$ ipython --no-banner

In [1]: import numpy as np

In [2]: from numpy import linalg as LA

In [3]: np.set_printoptions(suppress=True, linewidth=140)

In [4]: M = np.array([[-0.2, 0.4, 2.9, 2.4, -0.9],
   ...:     [-3.6, 0.4, -2.4, -0.4, 0.1],
   ...:     [0.7, 1.5, 0.2, -0.7, 0.4],
   ...:     [-1.0, -0.3, 0.7, -2.5, 0.6],
   ...:     [-0.9, -0.5, 0.2, 0.8, 1.0]])

In [5]: x = np.array([2, 2, 0, 1, 2])

In [6]: target = M @ x

In [7]: b, lr = np.zeros(5), 1 / LA.norm(M, 2) ** 2

In [8]: for i in range(12):
   ...:     b -= lr * M.T @ (M @ b - target)
   ...:     if i % 2 == 0: print(i, round(LA.norm(M @ b - target), 1))
   ...: 
0 4.6
2 3.4
4 2.8
6 2.4
8 2.1
10 1.8

In [9]: b.round(1) + 0
Out[9]: array([1.9, 1.4, 0. , 0.7, 0.8])

In [10]: round(LA.cond(M), 1)
Out[10]: np.float64(4.4)

In [11]: x = np.array([-9, -1, 5, -8, 0])

In [12]: target = M @ x

In [13]: target.round(1)
Out[13]: array([-3.3, 23.2, -1.2, 32.8,  3.2])

In [14]: np.round(LA.solve(M, 3 * target), 1) + 0
Out[14]: array([-27.,  -3.,  15., -24.,   0.])

In [15]: np.round(LA.solve(M.T, M[2]), 1) + 0
Out[15]: array([0., 0., 1., 0., 0.])

In [16]: np.round(LA.solve(M, target + M[:, 1]), 1) + 0
Out[16]: array([-9.,  0.,  5., -8.,  0.])

In [17]: np.round(LA.solve(M, M[:, 0]), 1) + 0
Out[17]: array([1., 0., 0., 0., 0.])

In [18]: B = LA.inv(M)

In [19]: np.allclose(B, M.T)
Out[19]: False

In [20]: (np.abs(B) > 1e-9).astype(int)
Out[20]: 
array([[1, 1, 1, 1, 1],
       [1, 1, 1, 1, 1],
       [1, 1, 1, 1, 1],
       [1, 1, 1, 1, 1],
       [1, 1, 1, 1, 1]])

In [21]: round(LA.det(M) * LA.det(B), 1)
Out[21]: np.float64(1.0)

In [22]: round(float(LA.slogdet(M)[0]), 1)
Out[22]: 1.0

In [23]: np.round(LA.inv(B), 1)
Out[23]: 
array([[-0.2,  0.4,  2.9,  2.4, -0.9],
       [-3.6,  0.4, -2.4, -0.4,  0.1],
       [ 0.7,  1.5,  0.2, -0.7,  0.4],
       [-1. , -0.3,  0.7, -2.5,  0.6],
       [-0.9, -0.5,  0.2,  0.8,  1. ]])

In [24]: np.round(M @ B, 1) + 0
Out[24]: 
array([[1., 0., 0., 0., 0.],
       [0., 1., 0., 0., 0.],
       [0., 0., 1., 0., 0.],
       [0., 0., 0., 1., 0.],
       [0., 0., 0., 0., 1.]])

In [25]: B.round(1) + 0
Out[25]: 
array([[-0.1, -0.2,  0.1, -0.1,  0. ],
       [ 0.1,  0.1,  0.6, -0.1, -0.1],
       [ 0.2, -0.1,  0. ,  0.2,  0.1],
       [ 0.1,  0. ,  0. , -0.3,  0.2],
       [-0.2, -0.1,  0.3,  0. ,  0.7]])

In [26]: np.round(np.poly(M), 1)
Out[26]: array([  1. ,   1.1,   1.3,  15. ,  43.8, -88.5])

In [27]: np.round(LA.eigvals(M), 1)
Out[27]: array([-2.4+1.5j, -2.4-1.5j,  1.3+2.6j,  1.3-2.6j,  1.3+0.j ])

In [28]: rng = np.random.default_rng(238)

In [29]: lab = rng.permutation(5)

In [30]: lab
Out[30]: array([3, 1, 4, 0, 2])

In [31]: B = M[lab][:, lab]

In [32]: np.round(np.sort(np.abs(LA.eigvals(B))), 1)
Out[32]: array([1.3, 2.9, 2.9, 2.9, 2.9])

In [33]: np.diag(B)
Out[33]: array([-2.5,  0.4,  1. , -0.2,  0.2])

In [34]: B
Out[34]: 
array([[-2.5, -0.3,  0.6, -1. ,  0.7],
       [-0.4,  0.4,  0.1, -3.6, -2.4],
       [ 0.8, -0.5,  1. , -0.9,  0.2],
       [ 2.4,  0.4, -0.9, -0.2,  2.9],
       [-0.7,  1.5,  0.4,  0.7,  0.2]])

In [35]: E = np.loadtxt("case17.csv", delimiter=",")

In [36]: E.round(1)
Out[36]: 
array([[ 9.2, -3.7,  0.9,  1.3],
       [ 6.1, -6.2, -4. ,  2.9],
       [ 4.6, -6.4, -5.2,  3.2],
       [ 8.9, -0.6,  4.5, -0.4],
       [ 4.3, -6.4, -5.4,  3.3],
       [ 6.7,  2.3,  6.8, -1.9],
       [ 9. , -4.1,  0.3,  1.5],
       [ 8.8, -4.4, -0.2,  1.7],
       [-9.2,  3.5, -1.2, -1.1],
       [ 8.5,  0.1,  5.2, -0.8],
       [ 3.2, -6.4, -6.1,  3.3],
       [ 8.9, -0.6,  4.5, -0.4],
       [ 9. , -1. ,  4.2, -0.3],
       [-3.3, -4.6, -7.7,  2.9],
       [ 9.2, -1.7,  3.5,  0.1],
       [ 6.1, -6.2, -4. ,  2.9],
       [ 5.4,  3.3,  7.4, -2.4],
       [-8.9,  0.6, -4.5,  0.4],
       [-9. ,  4.1, -0.2, -1.5],
       [-1.1, -5.6, -7.6,  3.2],
       [-5.8,  6.2,  4.3, -3. ],
       [ 8.8, -0.5,  4.6, -0.5],
       [ 9.3, -2.9,  2. ,  0.8],
       [ 7.3,  1.7,  6.4, -1.6],
       [-5. ,  6.4,  4.9, -3.2],
       [-9.1,  3.9, -0.6, -1.4],
       [ 9.1, -1.3,  3.8, -0.1],
       [ 8.8, -4.4, -0.2,  1.7],
       [-9.3,  1.8, -3.3, -0.2]])

In [37]: # looks like rank 2

In [38]: t3 = np.stack([M, -1 * M, M[::-1]])

In [39]: t3.shape
Out[39]: (3, 5, 5)

In [40]: np.round(np.einsum("bij,cij->bc", t3, t3), 1)
Out[40]: 
array([[ 48.6, -48.6,  12.3],
       [-48.6,  48.6, -12.3],
       [ 12.3, -12.3,  48.6]])

In [41]: np.round(LA.det(t3), 1)
Out[41]: array([ 88.5, -88.5,  88.5])

In [42]: t3.sum(axis=0)
Out[42]: 
array([[-0.9, -0.5,  0.2,  0.8,  1. ],
       [-1. , -0.3,  0.7, -2.5,  0.6],
       [ 0.7,  1.5,  0.2, -0.7,  0.4],
       [-3.6,  0.4, -2.4, -0.4,  0.1],
       [-0.2,  0.4,  2.9,  2.4, -0.9]])

In [43]: np.round(LA.norm(t3, axis=(1, 2)), 1)
Out[43]: array([7., 7., 7.])

In [44]: C = E[[6, 24]].astype(float)

In [45]: for _ in range(7):
    ...:     lab = LA.norm(E[:, None] - C, axis=-1).argmin(axis=1)
    ...:     C = np.array([E[lab == j].mean(axis=0) for j in range(2)])
    ...: 

In [46]: lab
Out[46]: array([0, 0, 0, 0, 0, 0, 0, 0, 1, 0, 0, 0, 0, 1, 0, 0, 0, 1, 1, 0, 1, 0, 0, 0, 1, 1, 0, 0, 1])

In [47]: np.abs(C[1] - C[0]).argmax()
Out[47]: np.int64(0)

In [48]: C.round(1)
Out[48]: 
array([[ 7.2, -2.6,  1. ,  0.8],
       [-7.4,  2.7, -1. , -0.9]])

In [49]: U, sv, Vh = LA.svd(E)

In [50]: vecs = Vh[:(sv > 1e-8).sum()]

In [51]: x = E[25] + -2 * E[1] + rng.integers(2) * np.eye(4)[3]

In [52]: x.round(1)
Out[52]: array([-21.2,  16.3,   7.5,  -6.3])

In [53]: LA.matrix_rank(np.vstack([E, x]))
Out[53]: np.int64(3)

In [54]: round(LA.norm(x - vecs.T @ vecs @ x), 1)
Out[54]: np.float64(0.9)

In [55]: np.round(np.diag(vecs.T @ vecs), 1)
Out[55]: array([0.9, 0.4, 0.6, 0.1])

In [56]: Xc = E - E.mean(axis=0)

In [57]: vecs = LA.svd(Xc)[2][:2]

In [58]: B = Xc - Xc @ vecs.T @ vecs

In [59]: np.round(LA.norm(B) / LA.norm(Xc), 1)
Out[59]: np.float64(0.0)

In [60]: np.round(B.std(axis=0), 1) + 0
Out[60]: array([0., 0., 0., 0.])

In [61]: r = LA.matrix_rank(E)

In [62]: r
Out[62]: np.int64(2)

In [63]: null = LA.svd(E)[2][r:].T

In [64]: LA.matrix_rank(E.T @ E), LA.matrix_rank(E @ E.T)
Out[64]: (np.int64(2), np.int64(2))

In [65]: null.shape
Out[65]: (4, 2)

In [66]: np.round(null @ null.T, 1)
Out[66]: 
array([[ 0.1,  0.2, -0.2, -0.1],
       [ 0.2,  0.6, -0.4,  0.2],
       [-0.2, -0.4,  0.4,  0.2],
       [-0.1,  0.2,  0.2,  0.9]])

In [67]: W0 = np.array([[2, 3, 4, 5], [6, 7, 8, 9]])

In [68]: B = np.array([[4, 1, 1], [4, 1, 1], [5, 0, 2], [0, 3, 2], [2, 2, 2]])

In [69]: np.round(M @ B, 1)
Out[69]: 
array([[ 13.5,   5.6,   9. ],
       [-24.6,  -4.2,  -8.6],
       [ 10.6,   0.9,   2. ],
       [ -0.5,  -7.6,  -3.7],
       [ -2.6,   3. ,   2.6]])

In [70]: B @ M
Traceback (most recent call last):
  Cell In[70], line 1
    B @ M
ValueError: matmul: Input operand 1 has a mismatch in its core dimension 0, with gufunc signature (n?,k),(k,m?)->(n?,m?) (size 5 is different from 3)


In [71]: np.round(np.einsum("ik,kj->ji", M, B), 1)
Out[71]: 
array([[ 13.5, -24.6,  10.6,  -0.5,  -2.6],
       [  5.6,  -4.2,   0.9,  -7.6,   3. ],
       [  9. ,  -8.6,   2. ,  -3.7,   2.6]])

In [72]: LA.matrix_rank(M @ B)
Out[72]: np.int64(3)

In [73]: LA.matrix_rank(np.vstack([M, B.T]))
Out[73]: np.int64(5)

In [74]: B = W0[0, 0] * W0[1:] - np.outer(W0[1:, 0], W0[0])

In [75]: B
Out[75]: array([[  0,  -4,  -8, -12]])

In [76]: np.flatnonzero(~B.round(6).any(axis=1))
Out[76]: array([], dtype=int64)

In [77]: B = np.array([[0, 1], [-1, 2]])

In [78]: C = np.kron(B, W0)

In [79]: LA.matrix_rank(C)
Out[79]: np.int64(4)

In [80]: C.shape
Out[80]: (4, 8)

In [81]: F = np.array([[-0.7, 0.9, -0.5, -2.1, -0.1],
    ...:     [0.0, 0.0, -0.7, -1.3, -0.6],
    ...:     [-1.8, 1.1, 0.4, -0.4, 1.4],
    ...:     [-1.0, 0.3, -1.8, 0.1, 0.4]])

In [82]: F
Out[82]: 
array([[-0.7,  0.9, -0.5, -2.1, -0.1],
       [ 0. ,  0. , -0.7, -1.3, -0.6],
       [-1.8,  1.1,  0.4, -0.4,  1.4],
       [-1. ,  0.3, -1.8,  0.1,  0.4]])

In [83]: B = F + rng.integers(-2, 3, (4, 3)) @ rng.integers(-2, 3, (3, 5))

In [84]: B.round(1)
Out[84]: 
array([[ 1.3,  0.9, -2.5, -2.1, -0.1],
       [ 1. ,  0. , -0.7,  0.7,  2.4],
       [-0.8, -2.9,  0.4, -0.4,  0.4],
       [-5. ,  2.3,  2.2,  1.1,  2.4]])

In [85]: np.abs(B - F).sum(axis=1)
Out[85]: array([ 4.,  6.,  6., 13.])

In [86]: np.round(LA.svd(B - F, compute_uv=False), 1) + 0
Out[86]: array([7.3, 3.9, 3.5, 0. ])

In [87]: LA.matrix_rank(B - F, tol=1e-8)
Out[87]: np.int64(3)

In [88]: f = np.array([-1, 0, 2])

In [89]: np.round(np.convolve(B[3], f), 1)
Out[89]: array([  5. ,  -2.3, -12.2,   3.5,   2. ,   2.2,   4.8])

In [90]: np.argsort(-LA.norm(W0, axis=0).round(6), kind="stable")[:3]
Out[90]: array([3, 2, 1])

In [91]: round(LA.norm(W0, 2) / LA.norm(W0), 1)
Out[91]: np.float64(1.0)

In [92]: def softmax(z):
    ...:     e = np.exp(z - z.max(axis=-1, keepdims=True))
    ...:     return e / e.sum(axis=-1, keepdims=True)
    ...: 

In [93]: np.round(softmax(F[3] + 4), 1) + 0
Out[93]: array([0.1, 0.3, 0. , 0.2, 0.3])

In [94]: np.round(softmax(F[3]), 1) + 0
Out[94]: array([0.1, 0.3, 0. , 0.2, 0.3])

In [95]: np.round(softmax(10 * F[3]), 1) + 0
Out[95]: array([0. , 0.3, 0. , 0. , 0.7])

In [96]: att = F @ F.T / np.sqrt(5)

In [97]: np.round(softmax(att)[3] @ F, 1)
Out[97]: array([-1. ,  0.5, -1.1, -0.5,  0.4])

In [98]: np.round(softmax(att + np.triu(np.full(att.shape, -np.inf), 1)), 1) + 0
Out[98]: 
array([[1. , 0. , 0. , 0. ],
       [0.6, 0.4, 0. , 0. ],
       [0.1, 0. , 0.8, 0. ],
       [0.2, 0.1, 0.2, 0.6]])

In [99]: J = np.load("a.npy")

In [100]: J
Out[100]: 
array([[-0.8, -4.7, -3.8,  0.9],
       [ 5. , -1.8, -5.8, -1. ],
       [-0.2, -3.8,  1.1, -4.6],
       [ 4.2, -5. ,  1.5, -1.2]])

In [101]: proj = np.triu(np.array([[1, 5, 0, 0, 4],
     ...:     [4, 3, 2, 4, 5],
     ...:     [1, 5, 5, 5, 4],
     ...:     [3, 1, 0, 0, 0],
     ...:     [1, 4, 3, 2, 1]]), 1) + np.eye(5)

In [102]: B = proj @ M @ LA.inv(proj)

In [103]: np.round(np.poly(B), 1)
Out[103]: array([  1. ,   1.1,   1.3,  15. ,  43.8, -88.5])

In [104]: np.round(proj @ M - M @ proj, 1)
Out[104]: 
array([[-21.6,   1. , -12. , -14.9,  -8.3],
       [ -7.1,  17.3,   3.4,   3. ,  30.2],
       [ -8.6,  -7. ,   1.3, -16.3,  -4.1],
       [  0. ,   5. ,   0.6,  -2.3,   2.7],
       [  0. ,   4.5,   1. ,   1. ,   5.3]])

In [105]: round(float(np.trace(B)), 1), np.trace(M)
Out[105]: (-1.1, np.float64(-1.1))

In [106]: LA.matrix_rank(B)
Out[106]: np.int64(5)

In [107]: feats = np.loadtxt("run5.csv", delimiter=",")

In [108]: feats
Out[108]: 
array([[0., 0., 0.],
       [0., 1., 0.],
       [0., 0., 3.]])

In [109]: r = LA.matrix_rank(feats)

In [110]: r
Out[110]: np.int64(2)

In [111]: null = LA.svd(feats)[2][r:].T

In [112]: null.shape
Out[112]: (3, 1)

In [113]: np.allclose(feats @ null, 0)
Out[113]: True

In [114]: [int(LA.matrix_rank(np.delete(feats, i, axis=0))) for i in range(3)]
Out[114]: [2, 1, 1]

In [115]: LA.matrix_rank(feats.T @ feats), LA.matrix_rank(feats @ feats.T)
Out[115]: (np.int64(2), np.int64(2))
